% ipython --no-banner

In [1]: import numpy as np

In [2]: np.set_printoptions(precision=1, suppress=True, linewidth=120, floatmode="fixed")

In [3]: A = np.array([[0.1, -0.2, -6.0],
   ...:     [1.4, -1.4, 7.0],
   ...:     [0.7, -1.0, -4.0],
   ...:     [0.7, -0.7, 16.0]])

In [4]: print(A)
[[ 0.1 -0.2 -6.0]
 [ 1.4 -1.4  7.0]
 [ 0.7 -1.0 -4.0]
 [ 0.7 -0.7 16.0]]

In [5]: print(A - A[0])
[[ 0.0  0.0  0.0]
 [ 1.3 -1.2 13.0]
 [ 0.6 -0.8  2.0]
 [ 0.6 -0.5 22.0]]

In [6]: print(np.count_nonzero(A))
12

In [7]: other = A / np.linalg.norm(A, axis=1, keepdims=True)

In [8]: gram = other @ other.T

In [9]: print((gram - 2 * np.eye(4)).round(6).argmax(axis=1))
[2 3 0 1]

In [10]: print(gram)
[[ 1.0 -1.0  1.0 -1.0]
 [-1.0  1.0 -0.8  1.0]
 [ 1.0 -0.8  1.0 -0.9]
 [-1.0  1.0 -0.9  1.0]]

In [11]: print((np.abs(gram) > 0.9).astype(int))
[[1 1 1 1]
 [1 1 0 1]
 [1 0 1 1]
 [1 1 1 1]]

In [12]: print(np.argwhere(np.triu(np.abs(gram) > 0.95, 1)))
[[0 1]
 [0 2]
 [0 3]
 [1 3]]

In [13]: P = A @ np.linalg.solve(A.T @ A, A.T)

In [14]: print(P @ A[:, 1])
[-0.2 -1.4 -1.0 -0.7]

In [15]: print(P.round(1) + 0)
[[ 0.2  0.1  0.3 -0.3]
 [ 0.1  1.0  0.0  0.0]
 [ 0.3  0.0  0.9  0.1]
 [-0.3  0.0  0.1  0.9]]

In [16]: print(np.round(np.linalg.eigvalsh(P), 1) + 0)
[0.0 1.0 1.0 1.0]

In [17]: gram = A.T @ A

In [18]: print((A @ A.T).shape)
(4, 4)

In [19]: print(gram)
[[  2.9  -3.2  17.6]
 [ -3.2   3.5 -15.8]
 [ 17.6 -15.8 357.0]]

In [20]: print(np.allclose(gram, gram.T))
True

In [21]: other = np.array([[-2, 5], [1, 0]])

In [22]: M = np.tile(other, (2, 2))

In [23]: print(M)
[[-2  5 -2  5]
 [ 1  0  1  0]
 [-2  5 -2  5]
 [ 1  0  1  0]]

In [24]: print([round(float(x), 1) for x in np.linalg.svd(M, compute_uv=False)[:3]])
[10.8, 1.9, 0.0]

In [25]: print(np.linalg.cond(M) > 100)
True

In [26]: rk = np.linalg.matrix_rank(M)

In [27]: print(rk)
2

In [28]: N = np.linalg.svd(M)[2][rk:].T

In [29]: print(N.shape)
(4, 2)

In [30]: print([int(np.linalg.matrix_rank(np.delete(M, i, axis=0))) for i in range(4)])
[2, 2, 2, 2]

In [31]: print(np.round(M @ N, 1) + 0)
[[0.0 0.0]
 [0.0 0.0]
 [0.0 0.0]
 [0.0 0.0]]
